$ python -q
>>> import numpy as np
>>> from numpy import linalg as LA
>>> np.set_printoptions(precision=2, suppress=True, linewidth=160)
>>> m1 = np.loadtxt("block12.csv", delimiter=",")
>>> m1.round(2) + 0
array([[-1.17,  0.21,  4.96],
       [ 6.68,  2.17, -4.85],
       [-1.8 ,  0.05,  5.75],
       [-3.34, -0.34,  7.68],
       [ 8.8 ,  2.7 , -7.5 ],
       [-2.01,  0.  ,  6.02],
       [ 6.69,  2.17, -4.86],
       [ 4.43,  1.61, -2.04],
       [-0.21,  0.45,  3.76],
       [ 3.56,  1.39, -0.95],
       [-0.63,  0.34,  4.29],
       [-5.81, -0.95, 10.76],
       [-1.51,  0.12,  5.38],
       [ 6.83,  2.21, -5.04],
       [-3.15, -0.29,  7.43],
       [-6.35, -1.09, 11.43],
       [ 3.03,  1.26, -0.29],
       [ 3.02,  1.25, -0.27]])
>>> rank = LA.matrix_rank(m1)
>>> rank
np.int64(2)
>>> ns = LA.svd(m1)[2][rank:].T
>>> np.round(m1 @ ns, 2) + 0
array([[0.],
       [0.],
       [0.],
       [0.],
       [0.],
       [0.],
       [0.],
       [0.],
       [0.],
       [0.],
       [0.],
       [0.],
       [0.],
       [0.],
       [0.],
       [0.],
       [0.],
       [0.]])
>>> np.allclose(m1 @ ns, 0)
True
>>> LA.matrix_rank(m1.T @ m1), LA.matrix_rank(m1 @ m1.T)
(np.int64(2), np.int64(2))
>>> print([int(LA.matrix_rank(m1[:i])) for i in range(1, len(m1) + 1)])
[1, 2, 2, 2, 2, 2, 2, 2, 2, 2, 2, 2, 2, 2, 2, 2, 2, 2]
>>> ns[:, 0] / ns[np.abs(ns[:, 0]).round(6).argmax(), 0]
array([-0.43,  1.  , -0.14])
>>> [int(LA.matrix_rank(m1[:, :j + 1])) for j in range(3)]
[1, 2, 2]
>>> D = LA.norm(m1[:, None] - m1[None], axis=-1)
>>> np.flatnonzero(D[11] < D.mean() / 2)
array([ 3, 11, 15])
>>> D[11].round(6).argsort(kind="stable")[:4]
array([11, 15,  3, 14])
>>> np.unravel_index(D.round(6).argmax(), D.shape)
(np.int64(4), np.int64(15))
>>> D[:5, :5]
array([[ 0.  , 12.71,  1.02,  3.53, 16.14],
       [12.71,  0.  , 13.73, 16.24,  3.43],
       [ 1.02, 13.73,  0.  ,  2.5 , 17.16],
       [ 3.53, 16.24,  2.5 ,  0.  , 19.67],
       [16.14,  3.43, 17.16, 19.67,  0.  ]])
>>> D.shape
(18, 18)
>>> C2 = np.cov(m1, rowvar=False)
>>> np.corrcoef(m1.T)
array([[ 1.,  1., -1.],
       [ 1.,  1., -1.],
       [-1., -1.,  1.]])
>>> np.argsort(-m1.std(axis=0).round(6), kind="stable")
array([2, 0, 1])
>>> C2.shape
(3, 3)
>>> np.argwhere(np.triu(np.abs(np.corrcoef(m1.T)) > 0.8, 1))
array([[0, 1],
       [0, 2],
       [1, 2]])
>>> np.round(LA.eigvalsh(C2)[::-1], 2) + 0
array([54.7,  0. ,  0. ])
>>> print(LA.lstsq(m1[:-1].T, m1[-1])[2])
2
>>> np.allclose(m1[:-1].T @ LA.lstsq(m1[:-1].T, m1[-1])[0], m1[-1])
True
>>> round(np.trace(LA.pinv(m1) @ m1), 2)
np.float64(2.0)
>>> mat = np.load("test5.npy")
>>> mat
array([[0, 0, 2, 0],
       [0, 0, 0, 0],
       [2, 0, 0, 0],
       [0, 0, 0, 3]])
>>> LA.norm(mat, axis=0)
array([2., 0., 2., 3.])
>>> LA.svd(mat, compute_uv=False)
array([3., 2., 2., 0.])
>>> mat @ mat.T
array([[4, 0, 0, 0],
       [0, 0, 0, 0],
       [0, 0, 4, 0],
       [0, 0, 0, 9]])
>>> round(LA.det(mat.T), 2)
np.float64(0.0)
>>> print(np.poly(mat))
[ 1. -3. -4. 12.  0.]
>>> round(float(LA.det(mat[::-1])), 2)
0.0
>>> np.einsum("ij,ji->", mat, mat)
np.int64(17)
>>> x0 = np.array([2, -2, 1, -1])
>>> a = np.maximum(mat @ x0, 0)
>>> np.flatnonzero(a > 1e-9)
array([0, 2])
>>> print(mat.T @ a)
[8 0 4 0]
>>> np.maximum(mat @ (3 * x0), 0)
array([ 6,  0, 12,  0])
>>> np.tanh(mat @ x0)
array([ 0.96,  0.  ,  1.  , -1.  ])
>>> LA.matrix_rank(mat, rtol=0.1)
np.int64(3)
>>> np.argsort(-LA.norm(mat, axis=0).round(6), kind="stable")[:3]
array([3, 0, 2])
>>> LA.cond(mat) > 100
np.True_
>>> np.round(LA.norm(mat, 2) / LA.norm(mat), 2)
np.float64(0.73)
>>> data = np.loadtxt("data.csv", delimiter=",")
>>> data
array([[  3.51,  -1.  ,   0.7 ],
       [  0.01,   0.8 ,   0.  ],
       [ -0.99,  -0.1 ,  -0.2 ],
       [ -4.53,  -0.5 ,  -0.9 ],
       [ -3.99,   0.6 ,  -0.8 ],
       [  6.49,  -0.3 ,   1.3 ],
       [ -0.99,  -0.4 ,  -0.2 ],
       [  6.96,   0.  ,   1.4 ],
       [  6.49,   0.5 ,   1.3 ],
       [ -3.02,  -0.4 ,  -0.6 ],
       [ -6.02,   0.3 ,  -1.2 ],
       [  1.48,   0.  ,   0.3 ],
       [  4.48,  -0.3 ,   0.9 ],
       [  1.48,  -0.9 ,   0.3 ],
       [ -1.01,   0.2 ,  -0.2 ],
       [ 11.05,   2.1 ,   2.2 ],
       [ -3.01,   0.3 ,  -0.6 ],
       [ -9.51,   0.5 ,  -1.9 ],
       [-17.01,   0.4 ,  -3.4 ],
       [  0.51,   1.9 ,   0.1 ],
       [  5.51,   1.4 ,   1.1 ],
       [ -0.01,  -1.  ,   0.  ],
       [  4.52,   0.7 ,   0.9 ],
       [  2.98,   2.7 ,   0.6 ],
       [  2.5 ,   0.1 ,   0.5 ],
       [ -2.53,  -0.2 ,  -0.5 ]])
>>> Xc = data - data.mean(axis=0)
>>> Uu, sv, vt = LA.svd(Xc, full_matrices=False)
>>> print(np.abs(vt[0]).argmax())
0
>>> vt[0] * np.sign(vt[0, np.abs(vt[0]).argmax()])
array([0.98, 0.03, 0.2 ])
>>> sv
array([29.51,  4.52,  0.02])
>>> LA.matrix_rank(Xc)
np.int64(3)
>>> np.round(Xc.mean(axis=0), 2) + 0
array([0., 0., 0.])
>>> round((sv ** 2).sum() ** 2 / (sv ** 4).sum(), 2)
np.float64(1.05)
>>> np.abs(Uu[:, 0]).argmax()
np.int64(18)
>>> np.searchsorted(np.cumsum(sv ** 2) / (sv ** 2).sum(), 0.9) + 1
np.int64(1)
>>> D = LA.norm(data[:, None] - data[None], axis=-1)
>>> np.unravel_index(D.round(6).argmax(), D.shape)
(np.int64(15), np.int64(18))
>>> print(D[:5, :5])
[[0.   4.   4.68 8.21 7.81]
 [4.   0.   1.36 4.81 4.08]
 [4.68 1.36 0.   3.63 3.14]
 [8.21 4.81 3.63 0.   1.23]
 [7.81 4.08 3.14 1.23 0.  ]]
>>> LA.matrix_rank(D ** 2)
np.int64(5)
>>> np.flatnonzero(D[22] < D.mean() / 2)
array([ 0,  5,  7,  8, 11, 12, 20, 22, 23, 24])
>>> D.shape
(26, 26)
>>> D[22].round(6).argsort(kind="stable")[:4]
array([22, 12, 20,  0])
>>> cent = data[[8, 12]].astype(float)
>>> for _ in range(5):
...     idx = LA.norm(data[:, None] - cent, axis=-1).argmin(axis=1)
...     cent = np.array([data[idx == j].mean(axis=0) for j in range(2)])
... 
>>> idx
array([0, 1, 1, 1, 1, 0, 1, 0, 0, 1, 1, 0, 0, 0, 1, 0, 1, 1, 1, 0, 0, 1, 0, 0, 0, 1])
>>> print(np.bincount(idx))
[13 13]
>>> cent
array([[ 4.46,  0.53,  0.89],
       [-4.05,  0.04, -0.81]])
>>> LA.matrix_power(mat, 3)
array([[ 0,  0,  8,  0],
       [ 0,  0,  0,  0],
       [ 8,  0,  0,  0],
       [ 0,  0,  0, 27]])
>>> round(float(LA.det(mat)), 2)
0.0
>>> np.round(np.abs(LA.eigvals(mat)).max(), 2)
np.float64(3.0)
>>> np.sort(np.abs(LA.eigvals(mat)))
array([0., 2., 2., 3.])
>>> np.allclose(mat, mat.T)
True
>>> C2 = data.T @ data
>>> np.allclose(C2, C2.T)
True
>>> round(np.trace(C2), 2), round((data ** 2).sum(), 2)
(np.float64(894.47), np.float64(894.47))
>>> np.round(LA.svd(data, compute_uv=False) ** 2, 2) + 0
array([872.04,  22.43,   0.  ])
>>> E = np.load("run11.npy")
>>> E
array([[ 0,  1,  0],
       [ 2,  0, -2]])
>>> round(float(LA.norm(E[0], 1)), 2), round(float(LA.norm(E[0], np.inf)), 2)
(1.0, 1.0)
>>> round(LA.norm(E, "nuc"), 2)
np.float64(3.83)
>>> np.round(LA.norm(E[0] - E[1]), 2)
np.float64(3.0)
>>> np.round(LA.norm(E, 2), 2)
np.float64(2.83)
>>> LA.norm(E, axis=1)
array([1.  , 2.83])
>>> A2 = E / LA.norm(E, axis=1, keepdims=True)
>>> C2 = A2 @ A2.T
>>> (C2 - 2 * np.eye(2)).round(6).argmax(axis=1)
array([1, 0])
>>> print(C2[0])
[1. 0.]
>>> LA.norm(A2, axis=1)
array([1., 1.])
>>> rng = np.random.default_rng(933)
>>> K = rng.normal(size=(22, 3))
>>> K = 5 * K / LA.norm(K, axis=1, keepdims=True)
>>> print(K)
[[ 1.91  1.51 -4.37]
 [-0.68  4.87  0.89]
 [ 3.61 -2.85  1.95]
 [ 2.09 -1.81  4.17]
 [ 0.04  4.97 -0.56]
 [ 0.17 -0.52 -4.97]
 [-1.18  1.22  4.7 ]
 [ 2.4  -0.39 -4.37]
 [ 3.53  1.4   3.25]
 [ 0.47 -4.78  1.38]
 [ 0.63  3.87 -3.1 ]
 [ 1.81  2.29  4.06]
 [ 3.22  3.78  0.59]
 [ 4.41 -2.   -1.26]
 [-3.51 -3.54 -0.35]
 [-3.04  0.82 -3.88]
 [-3.41 -1.93  3.11]
 [ 3.77 -0.92 -3.16]
 [ 4.65 -1.39  1.21]
 [-3.32  2.82 -2.46]
 [-0.11 -4.48  2.22]
 [ 3.23 -2.66  2.74]]
>>> Xc = K - K.mean(axis=0)
>>> evecs = LA.svd(Xc)[2][:1]
>>> A2 = Xc - Xc @ evecs.T @ evecs
>>> LA.norm(A2, axis=1).round(6).argmax()
np.int64(14)
>>> (Xc @ evecs.T).std(axis=0)
array([3.29])
>>> A2.std(axis=0)
array([2.47, 2.09, 1.7 ])
>>> round(LA.norm(A2) / LA.norm(Xc), 2)
np.float64(0.74)
